$ python -q
>>> import numpy as np
>>> from numpy import linalg as LA
>>> np.set_printoptions(precision=3, suppress=True, linewidth=120)
>>> def tidy(a):
...     return np.round(a, 3) + 0
... 
>>> W0 = np.load("block3.npy")
>>> print(tidy(W0))
[[-0.153  0.653  0.604]
 [-0.917 -0.293 -0.095]
 [ 0.204  0.182 -0.651]
 [ 0.306 -0.674  0.45 ]]
>>> # columns are unit length and at right angles
>>> vec = np.array([1, 2, 2])
>>> rhs = W0 @ vec
>>> print(tidy(LA.pinv(W0) @ W0))
[[1. 0. 0.]
 [0. 1. 0.]
 [0. 0. 1.]]
>>> print(tidy(rhs))
[ 2.361 -1.694 -0.733 -0.142]
>>> rng = np.random.default_rng(73)
>>> rhs = rhs + 0.05 * rng.normal(size=4)
>>> print(tidy(rhs))
[ 2.306 -1.655 -0.752 -0.127]
>>> coef, *_ = LA.lstsq(W0, rhs)
>>> print(coef.round())
[1. 2. 2.]
>>> print(tidy(coef))
[0.973 1.939 1.982]
>>> print(tidy(LA.norm(rhs - W0 @ coef)))
0.02
>>> arr = np.array([[0, 2, 2], [0, 0, 1], [0, 0, 0]])
>>> # triangular, det is the product of the diagonal
>>> P = np.triu(np.array([[-5, 4, -4], [-3, -3, 2], [1, -5, 2]]), 1) + np.eye(3)
>>> out = P @ arr @ LA.inv(P)
>>> print(P @ arr - arr @ P)
[[0. 0. 0.]
 [0. 0. 0.]
 [0. 0. 0.]]
>>> print(LA.matrix_rank(out))
2
>>> print(np.poly(out))
[1. 0. 0. 0.]
>>> print(out)
[[0. 2. 2.]
 [0. 0. 1.]
 [0. 0. 0.]]
>>> W1 = np.array([[1, -1, -4, -3, 8], [-4, -2, 2, 8, -9], [4, 2, 5, 1, 6]])
>>> coef = np.array([3, 3, 3, 0, 0])
>>> H = np.maximum(out @ W1 + coef, 0)
>>> print((H > 0).astype(int))
[[1 1 1 1 0]
 [1 1 1 1 1]
 [1 1 1 0 0]]
>>> basis = np.array([[3, 5, 3], [1, 3, -5], [2, -3, 0], [2, 1, 0], [3, 1, -3]])
>>> print(W1 @ basis)
[[ 12  19 -16]
 [-21 -33  25]
 [ 44  18 -16]]
>>> print((H @ basis).round(6).argmax(axis=1))
[0 0 0]
>>> print(H @ basis)
[[ 82.  -9.  -6.]
 [ 62.  33. -22.]
 [ 18.  15.  -6.]]
>>> print(arr @ arr)
[[0 0 2]
 [0 0 0]
 [0 0 0]]
>>> print(LA.matrix_rank(arr - arr[0, 0] * np.eye(3)))
2
